$ python3 -q
>>> import numpy as np
>>> np.set_printoptions(precision=2, suppress=True, linewidth=160, floatmode="fixed")
>>> feats = np.loadtxt("m.csv", delimiter=",")
>>> print(feats)
[[ 0.09 -0.12 -0.96  0.06 -1.32 -0.84 -0.24  0.72  0.12 -0.99  0.15 -0.27]
 [ 0.13  0.20 -0.64  0.18 -1.16 -1.40 -1.00  0.20  0.08 -0.59  0.59 -0.39]
 [ 0.12  0.24 -0.48  0.18 -0.96 -1.32 -1.02  0.06  0.06 -0.42  0.60 -0.36]
 [-0.16  0.12  1.52 -0.13  2.16  1.54  0.59 -1.07 -0.19  1.55 -0.36  0.48]
 [-0.01 -0.32 -0.56 -0.09 -0.52  0.26  0.61  0.67  0.07 -0.64 -0.35  0.03]
 [ 0.00 -0.36 -0.72 -0.09 -0.72  0.18  0.63  0.81  0.09 -0.81 -0.36  0.00]
 [-0.20 -0.16  1.28 -0.24  2.08  2.08  1.28 -0.64 -0.16  1.24 -0.76  0.60]
 [-0.06 -0.32 -0.16 -0.14  0.08  0.76  0.86  0.42  0.02 -0.24 -0.50  0.18]
 [ 0.15  0.40 -0.40  0.25 -1.00 -1.70 -1.45 -0.15  0.05 -0.30  0.85 -0.45]
 [ 0.22  0.96  0.16  0.46 -0.72 -2.68 -2.78 -1.06 -0.02  0.40  1.62 -0.66]
 [ 0.08  0.40  0.16  0.18 -0.16 -1.00 -1.10 -0.50 -0.02  0.26  0.64 -0.24]
 [-0.05 -0.28 -0.16 -0.12  0.04  0.64  0.74  0.38  0.02 -0.23 -0.43  0.15]
 [-0.09 -0.44 -0.16 -0.20  0.20  1.12  1.22  0.54  0.02 -0.27 -0.71  0.27]
 [ 0.04 -0.56 -1.44 -0.10 -1.60 -0.12  0.78  1.46  0.18 -1.58 -0.44 -0.12]]
>>> Uu, sv, VT = np.linalg.svd(feats)
>>> print(np.argmax(sv[:-1] / (sv[1:] + 1e-6)) + 1)
2
>>> A2 = Uu[:, :2] @ np.diag(sv[:2]) @ VT[:2]
>>> print(np.linalg.matrix_rank(feats, rtol=0.05))
2
>>> print(round(np.linalg.norm(feats - A2) / np.linalg.norm(feats), 2))
0.0
>>> print(round(float(np.linalg.norm(feats - A2, 2)), 2), np.round(sv[2], 2))
0.0 0.0
>>> rng = np.random.default_rng(6045)
>>> A2 = feats + rng.integers(-2, 3, (14, 2)) @ rng.integers(-2, 3, (2, 12))
>>> print(A2)
[[ 4.09 -0.12  3.04  2.06 -3.32 -0.84  3.76  4.72 -5.88 -2.99  2.15 -1.27]
 [ 2.13 -5.80 -4.64 -7.82  6.84  4.60  1.00  2.20  0.08  1.41 -7.41  3.61]
 [-5.88  2.24 -4.48  0.18 -0.96 -3.32 -7.02 -5.94  8.06  1.58  0.60 -0.36]
 [-1.16  3.12  3.52  3.87 -1.84 -1.46 -0.41 -2.07 -0.19  0.55  3.64 -1.52]
 [ 5.99 -2.32  3.44 -0.09 -0.52  2.26  6.61  6.67 -7.93 -2.64 -0.35  0.03]
 [-6.00  1.64 -4.72 -0.09 -0.72 -1.82 -5.37 -5.19  8.09  1.19 -0.36  0.00]
 [-4.20  3.84  1.28  3.76 -1.92 -1.92 -2.72 -4.64  3.84  1.24  3.24 -1.40]
 [-0.06 -4.32 -4.16 -6.14  6.08  4.76  0.86  0.42  2.02  1.76 -6.50  3.18]
 [ 4.15  0.40  3.60  2.25 -3.00 -1.70  2.55  3.85 -5.95 -2.30  2.85 -1.45]
 [ 3.22 -0.04  2.16  0.46 -0.72 -1.68  0.22  1.94 -4.02 -0.60  1.62 -0.66]
 [ 6.08 -1.60  4.16  0.18 -0.16  1.00  4.90  5.50 -8.02 -1.74  0.64 -0.24]
 [ 1.95 -6.28 -4.16 -8.12  8.04  6.64  2.74  2.38  0.02  1.77 -8.43  4.15]
 [ 2.91 -5.44 -2.16 -6.20  6.20  6.12  4.22  3.54 -1.98  0.73 -6.71  3.27]
 [-0.96  2.44  0.56  3.90 -5.60 -3.12 -0.22  0.46  0.18 -2.58  3.56 -2.12]]
>>> print(np.linalg.matrix_rank(A2 - feats, tol=1e-8))
2
>>> print(np.allclose(feats[:-1].T @ np.linalg.lstsq(feats[:-1].T, feats[-1])[0], feats[-1]))
True
>>> print(np.unique(feats.round(6), axis=0).shape)
(14, 12)
>>> print(np.abs(np.diag(np.linalg.qr(feats)[1])) > 1e-9)
[ True  True False False False False False False False False False False]
>>> feats.reshape(14, 13)
Traceback (most recent call last):
  File "<python-input-17>", line 1, in <module>
    feats.reshape(14, 13)
    ~~~~~~~~~~~~~^^^^^^^^
ValueError: cannot reshape array of size 168 into shape (14,13)
>>> t3 = feats.reshape(14, 2, -1)
>>> print(t3.shape)
(14, 2, 6)
>>> print(np.swapaxes(t3, 1, 2)[7])
[[-0.06  0.86]
 [-0.32  0.42]
 [-0.16  0.02]
 [-0.14 -0.24]
 [ 0.08 -0.50]
 [ 0.76  0.18]]
>>> mat = np.loadtxt("data.csv", delimiter=",")
>>> print(mat.round(2) + 0)
[[-0.10  0.24  0.02 -0.12  0.14  0.33 -0.58 -0.24  0.45  0.00 -0.36 -0.26  0.06]
 [ 0.00 -0.31 -0.01  0.19 -0.37  0.41  0.13 -0.56 -0.15 -0.05  0.22 -0.39 -0.07]
 [-0.07  0.26 -0.27  0.41  0.09  0.32  0.07  0.10  0.10  0.43  0.08  0.18 -0.58]
 [ 0.14  0.13 -0.61 -0.20 -0.42  0.07 -0.05  0.25 -0.24  0.29 -0.22 -0.20  0.27]
 [ 0.28  0.57  0.23  0.19 -0.12  0.11 -0.31 -0.05 -0.25 -0.02  0.47  0.12  0.30]
 [-0.38  0.11  0.46 -0.31 -0.02 -0.09 -0.06  0.11 -0.35  0.46  0.04 -0.36 -0.20]
 [-0.21 -0.44  0.05  0.32 -0.38 -0.13 -0.61  0.27 -0.01  0.00  0.05  0.18 -0.07]
 [ 0.38 -0.29  0.00 -0.09  0.46  0.35 -0.26  0.10 -0.54 -0.08 -0.17  0.05 -0.15]
 [-0.49  0.03 -0.51 -0.03  0.38 -0.24 -0.21 -0.29 -0.25 -0.10  0.31 -0.01  0.07]
 [ 0.38 -0.08 -0.10  0.19  0.22 -0.31 -0.10  0.23  0.24  0.03  0.30 -0.65 -0.11]
 [-0.14 -0.13  0.12  0.56  0.29  0.03  0.14  0.00 -0.07  0.36 -0.25 -0.08  0.57]
 [-0.35 -0.05 -0.01 -0.09  0.09  0.54  0.14  0.54  0.13 -0.28  0.32 -0.13  0.20]
 [ 0.17 -0.34 -0.02 -0.37  0.10  0.11 -0.07 -0.13  0.30  0.54  0.40  0.28  0.21]]
>>> # columns are unit length and at right angles
>>> t = np.radians(166)
>>> Rm = np.eye(13)
>>> Rm[1, 1] = Rm[2, 2] = np.cos(t)
>>> Rm[1, 2], Rm[2, 1] = -np.sin(t), np.sin(t)
>>> A2 = mat @ Rm.T
>>> print(np.linalg.svd(mat, compute_uv=False), np.linalg.svd(A2, compute_uv=False))
[1.00 1.00 1.00 1.00 1.00 1.00 1.00 1.00 1.00 1.00 1.00 1.00 1.00] [1.00 1.00 1.00 1.00 1.00 1.00 1.00 1.00 1.00 1.00 1.00 1.00 1.00]
>>> print(np.abs(A2 - mat).max(axis=0))
[0.00 1.18 1.23 0.00 0.00 0.00 0.00 0.00 0.00 0.00 0.00 0.00 0.00]
>>> print(np.allclose(np.linalg.norm(mat, axis=1), np.linalg.norm(A2, axis=1)))
True
>>> A2 = feats / np.linalg.norm(feats, axis=1, keepdims=True)
>>> G = A2 @ A2.T
>>> print(round(float(np.degrees(np.arccos(np.clip(G[0, 2], -1, 1)))), 2))
40.25
>>> print((G - 2 * np.eye(14)).round(6).argmax(axis=1))
[ 1  2  1  6  5  4  3 11  2 10  9  7  7  5]
>>> print(np.linalg.svd(mat, compute_uv=False))
[1.00 1.00 1.00 1.00 1.00 1.00 1.00 1.00 1.00 1.00 1.00 1.00 1.00]
>>> E = np.load("dump.npy")
>>> print(E)
[[1 2 0 0 1 2 2 0 2 0 1 2 2]
 [1 2 0 0 0 1 1 2 2 2 2 0 0]
 [0 0 2 1 0 0 2 1 0 1 0 1 0]
 [1 2 1 0 2 1 2 0 0 2 2 1 1]
 [1 1 1 1 1 1 0 0 1 0 1 0 2]
 [0 0 2 1 0 1 1 0 0 2 2 2 1]
 [2 1 1 0 1 0 2 1 2 2 2 0 0]
 [0 1 1 0 0 2 0 0 1 0 2 2 1]
 [2 2 0 0 0 1 2 0 0 1 1 1 1]
 [1 2 2 2 0 0 1 0 1 0 0 2 1]
 [2 2 1 1 1 2 1 1 2 0 0 1 0]
 [2 1 0 1 2 2 0 1 0 1 0 2 0]
 [1 2 0 2 1 1 0 0 2 1 0 1 2]]
>>> feats @ feats
Traceback (most recent call last):
  File "<python-input-39>", line 1, in <module>
    feats @ feats
    ~~~~~~^~~~~~~
ValueError: matmul: Input operand 1 has a mismatch in its core dimension 0, with gufunc signature (n?,k),(k,m?)->(n?,m?) (size 14 is different from 12)
>>> G = feats.T @ feats
>>> print(np.linalg.matrix_rank(G))
2
>>> print(np.round(np.linalg.svd(feats, compute_uv=False) ** 2, 2) + 0)
[64.82 34.07  0.00  0.00  0.00  0.00  0.00  0.00  0.00  0.00  0.00  0.00]
>>> print((feats @ feats.T).shape)
(14, 14)
>>> print(np.round(np.trace(G), 2), round((feats ** 2).sum(), 2))
98.89 98.89
>>> K = np.loadtxt("mat.csv", delimiter=",")
>>> print(K)
[[0.00 4.00 4.00 2.00 4.00 2.00 1.00 3.00 3.00 3.00 4.00 2.00 2.00 1.00 3.00 4.00]
 [4.00 4.00 4.00 0.00 2.00 0.00 3.00 2.00 2.00 1.00 4.00 2.00 2.00 1.00 2.00 3.00]
 [4.00 4.00 4.00 2.00 4.00 0.00 1.00 1.00 2.00 0.00 1.00 1.00 2.00 3.00 2.00 3.00]
 [2.00 0.00 2.00 0.00 2.00 4.00 2.00 3.00 3.00 2.00 3.00 1.00 3.00 2.00 1.00 3.00]
 [4.00 2.00 4.00 2.00 2.00 2.00 2.00 3.00 2.00 1.00 3.00 2.00 3.00 4.00 1.00 3.00]
 [2.00 0.00 0.00 4.00 2.00 2.00 3.00 3.00 0.00 3.00 0.00 3.00 1.00 1.00 3.00 1.00]
 [1.00 3.00 1.00 2.00 2.00 3.00 2.00 4.00 1.00 2.00 0.00 3.00 1.00 2.00 3.00 1.00]
 [3.00 2.00 1.00 3.00 3.00 3.00 4.00 4.00 4.00 3.00 2.00 3.00 2.00 4.00 1.00 2.00]
 [3.00 2.00 2.00 3.00 2.00 0.00 1.00 4.00 0.00 2.00 1.00 1.00 2.00 3.00 3.00 2.00]
 [3.00 1.00 0.00 2.00 1.00 3.00 2.00 3.00 2.00 2.00 2.00 1.00 4.00 2.00 3.00 0.00]
 [4.00 4.00 1.00 3.00 3.00 0.00 0.00 2.00 1.00 2.00 2.00 4.00 1.00 4.00 3.00 2.00]
 [2.00 2.00 1.00 1.00 2.00 3.00 3.00 3.00 1.00 1.00 4.00 2.00 2.00 2.00 2.00 2.00]
 [2.00 2.00 2.00 3.00 3.00 1.00 1.00 2.00 2.00 4.00 1.00 2.00 2.00 1.00 1.00 3.00]
 [1.00 1.00 3.00 2.00 4.00 1.00 2.00 4.00 3.00 2.00 4.00 2.00 1.00 0.00 3.00 0.00]
 [3.00 2.00 2.00 1.00 1.00 3.00 3.00 1.00 3.00 3.00 3.00 2.00 1.00 3.00 2.00 3.00]
 [4.00 3.00 3.00 3.00 3.00 1.00 1.00 2.00 2.00 0.00 2.00 2.00 3.00 0.00 3.00 2.00]]
>>> t3 = np.stack([K, 5 * K, K[::-1]])
>>> print(np.linalg.matrix_rank(t3.reshape(3, -1)))
2
>>> print(np.einsum("bij,cij->bc", t3, t3))
[[ 1536.00  7680.00  1204.00]
 [ 7680.00 38400.00  6020.00]
 [ 1204.00  6020.00  1536.00]]
>>> print(np.linalg.matrix_rank(t3))
[16 16 16]
